% ipython --no-banner

In [1]: import numpy as np

In [2]: from numpy import linalg as LA

In [3]: np.set_printoptions(precision=2, suppress=True, linewidth=120, sign=" ")

In [4]: K = np.loadtxt("case8.csv", delimiter=",")

In [5]: K
Out[5]: 
array([[ -4.29,   7.51,   3.46],
       [  0.1 ,  -3.02,   3.41],
       [  0.26,   1.26,   2.32],
       [ -5.43,   5.93, -13.56],
       [ -3.05,  -3.77,   1.84],
       [  1.29,  -0.86,   4.23],
       [ -5.18,   6.27,   2.79],
       [ -4.1 ,  -0.72,   0.05],
       [ -2.61,  -2.24,  -0.95],
       [ -0.51,  -4.19,  -0.36],
       [  1.45,   3.79,   3.78],
       [  0.05,  -5.36,  -0.23],
       [ -4.72,  -2.51,   3.67],
       [ -3.24,   0.11,  -5.88],
       [  1.08,  -1.89,  -1.94],
       [  1.7 ,   8.59,  -0.63],
       [ -2.31,   0.33,   5.01],
       [  2.89,  -4.44,  -1.32],
       [  3.6 ,  10.39,   0.1 ],
       [ -0.62,   2.71,   1.3 ],
       [  4.74,  -0.69,  -0.88],
       [  2.81,  -0.28,  -0.41],
       [ -5.86,   2.99,   2.52],
       [ -0.99,   4.69,  -0.15],
       [ -0.34,  -8.38,  -6.34]])

In [6]: x = np.array([6, 9, 6])

In [7]: K @ np.eye(3)[1]
Out[7]: 
array([ 7.51, -3.02,  1.26,  5.93, -3.77, -0.86,  6.27, -0.72, -2.24, -4.19,  3.79, -5.36, -2.51,  0.11, -1.89,  8.59,
        0.33, -4.44, 10.39,  2.71, -0.69, -0.28,  2.99,  4.69, -8.38])

In [8]: np.sign((K @ x).round(6))
Out[8]: 
array([ 1., -1.,  1., -1., -1.,  1.,  1., -1., -1., -1.,  1., -1., -1., -1., -1.,  1.,  1., -1.,  1.,  1.,  1.,  1.,
        1.,  1., -1.])

In [9]: lab = K[:, 0] > np.median(K[:, 0])

In [10]: u = K[lab].mean(axis=0) - K[~lab].mean(axis=0)

In [11]: u
Out[11]: array([ 4.94, -1.39,  0.19])

In [12]: C2 = K.T @ K

In [13]: C2
Out[13]: 
array([[241.42, -47.51,  17.99],
       [-47.51, 543.23,  25.43],
       [ 17.99,  25.43, 385.55]])

In [14]: np.round(np.trace(C2), 2), round((K ** 2).sum(), 2)
Out[14]: (np.float64(1170.2), np.float64(1170.2))

In [15]: LA.matrix_rank(C2)
Out[15]: np.int64(3)

In [16]: LA.eigvalsh(C2)[::-1]
Out[16]: array([ 553.55,  385.6 ,  231.05])

In [17]: (K @ K.T).shape
Out[17]: (25, 25)

In [18]: rng = np.random.default_rng(70211)

In [19]: lab = rng.permutation(3)

In [20]: lab
Out[20]: array([ 0,  1,  2])

In [21]: other = C2[lab][:, lab]

In [22]: other
Out[22]: 
array([[241.42, -47.51,  17.99],
       [-47.51, 543.23,  25.43],
       [ 17.99,  25.43, 385.55]])

In [23]: basis = K[[7, 5]].astype(float)

In [24]: for _ in range(5):
    ...:     lab = LA.norm(K[:, None] - basis, axis=-1).argmin(axis=1)
    ...:     basis = np.array([K[lab == j].mean(axis=0) for j in range(2)])
    ...: 

In [25]: lab
Out[25]: array([ 1,  0,  1,  0,  0,  1,  1,  0,  0,  0,  1,  0,  0,  0,  0,  1,  1,  0,  1,  1,  0,  0,  1,  1,  0])

In [26]: basis[1] - basis[0]
Out[26]: array([-0.11,  6.58,  3.88])

In [27]: np.bincount(lab)
Out[27]: array([ 14,  11])

In [28]: data = np.load("x.npy")

In [29]: data
Out[29]: 
array([[ 1,  0,  0,  0],
       [-2,  1,  0,  0],
       [ 1, -3,  1,  0],
       [-9,  8,  8,  1]])

In [30]: other = np.c_[K[:, :2] @ np.array([[1, 0], [-4, 8]]), np.array([2, 3, 3, 0, 0, 2, 0, 1, 2, 0, 0, 1, 3, 3, 0, 2, 1, 1, 1, 3, 1, 2, 1, 1, 2])]

In [31]: other
Out[31]: 
array([[-34.33,  60.08,   2.  ],
       [ 12.18, -24.16,   3.  ],
       [ -4.78,  10.08,   3.  ],
       [-29.15,  47.44,   0.  ],
       [ 12.03, -30.16,   0.  ],
       [  4.73,  -6.88,   2.  ],
       [-30.26,  50.16,   0.  ],
       [ -1.22,  -5.76,   1.  ],
       [  6.35, -17.92,   2.  ],
       [ 16.25, -33.52,   0.  ],
       [-13.71,  30.32,   0.  ],
       [ 21.49, -42.88,   1.  ],
       [  5.32, -20.08,   3.  ],
       [ -3.68,   0.88,   3.  ],
       [  8.64, -15.12,   0.  ],
       [-32.66,  68.72,   2.  ],
       [ -3.63,   2.64,   1.  ],
       [ 20.65, -35.52,   1.  ],
       [-37.96,  83.12,   1.  ],
       [-11.46,  21.68,   3.  ],
       [  7.5 ,  -5.52,   1.  ],
       [  3.93,  -2.24,   2.  ],
       [-17.82,  23.92,   1.  ],
       [-19.75,  37.52,   1.  ],
       [ 33.18, -67.04,   2.  ]])

In [32]: np.round(LA.norm(other - K @ LA.lstsq(K, other)[0], axis=0), 2) + 0
Out[32]: array([ 0. ,  0. ,  8.5])

In [33]: LA.norm(LA.qr(K)[0].T @ other, axis=0) ** 2 / ((other ** 2).sum(axis=0) + 1e-12)
Out[33]: array([ 1.  ,  1.  ,  0.06])

In [34]: LA.matrix_rank(other)
Out[34]: np.int64(3)

In [35]: Uu, sv, VT = LA.svd(data)

In [36]: sv
Out[36]: array([ 14.72,   2.89,   1.36,   0.02])

In [37]: np.argmax(sv[:-1] / (sv[1:] + 1e-6)) + 1
Out[37]: np.int64(3)

In [38]: other = Uu[:, :3] @ np.diag(sv[:3]) @ VT[:3]

In [39]: LA.matrix_rank(other)
Out[39]: np.int64(3)

In [40]: other.round(2) + 0
Out[40]: 
array([[ 1.  ,  0.  ,  0.  ,  0.01],
       [-2.  ,  1.  ,  0.  ,  0.01],
       [ 1.  , -3.  ,  1.  ,  0.  ],
       [-9.  ,  8.  ,  8.  ,  1.  ]])

In [41]: u = np.array([5, -6])

In [42]: np.correlate(data[1], data[2], "full")
Out[42]: array([ 0, -2,  7, -5,  1,  0,  0])

In [43]: np.array([np.convolve(row, u, "same") for row in data])
Out[43]: 
array([[  5,  -6,   0,   0],
       [-10,  17,  -6,   0],
       [  5, -21,  23,  -6],
       [-45,  94,  -8, -43]])

In [44]: np.cross(data[1, :3], data[2, :3])
Out[44]: array([ 1,  2,  5])

In [45]: x = np.array([-3, 8, 0, 7])

In [46]: rhs = data @ x

In [47]: beta, lr = np.zeros(4), 1 / LA.norm(data, 2) ** 2

In [48]: for i in range(50):
    ...:     beta -= lr * data.T @ (data @ beta - rhs)
    ...:     if i % 10 == 0: print(i, round(LA.norm(data @ beta - rhs), 2))
    ...: 
0 14.23
10 9.76
20 6.78
30 4.81
40 3.52

In [49]: round(float(LA.cond(data)), 2)
Out[49]: 850.71

In [50]: lab = rng.permutation(4)

In [51]: lab
Out[51]: array([ 0,  2,  1,  3])

In [52]: other = data[lab][:, lab]

In [53]: round(float(LA.det(other)), 2), round(LA.det(data[lab]), 2)
Out[53]: (1.0, np.float64(-1.0))

In [54]: W0 = np.loadtxt("layer14.csv", delimiter=",")

In [55]: W0
Out[55]: 
array([[-1.85, -0.04],
       [ 2.16,  0.17],
       [-0.86,  0.11],
       [-2.  ,  0.15]])

In [56]: x = np.array([1, -3])

In [57]: a = np.maximum(W0 @ x, 0)

In [58]: a
Out[58]: array([ 0.  ,  1.65,  0.  ,  0.  ])

In [59]: np.maximum(W0 @ (3 * x), 0)
Out[59]: array([ 0.  ,  4.95,  0.  ,  0.  ])

In [60]: W0 * (a > 1e-9)[:, None]
Out[60]: 
array([[-0.  , -0.  ],
       [ 2.16,  0.17],
       [-0.  ,  0.  ],
       [-0.  ,  0.  ]])

In [61]: np.flatnonzero(a > 1e-9)
Out[61]: array([ 1])

In [62]: np.maximum(W0 @ x, 0) - np.maximum(-W0 @ x, 0)
Out[62]: array([-1.73,  1.65, -1.19, -2.45])

In [63]: proj = W0 @ LA.solve(W0.T @ W0, W0.T)

In [64]: proj @ W0[:, 1]
Out[64]: array([-0.04,  0.17,  0.11,  0.15])

In [65]: np.round(np.trace(proj), 2)
Out[65]: np.float64(2.0)

In [66]: np.round((np.eye(4) - proj) @ W0, 2) + 0
Out[66]: 
array([[ 0.,  0.],
       [ 0.,  0.],
       [ 0.,  0.],
       [ 0.,  0.]])
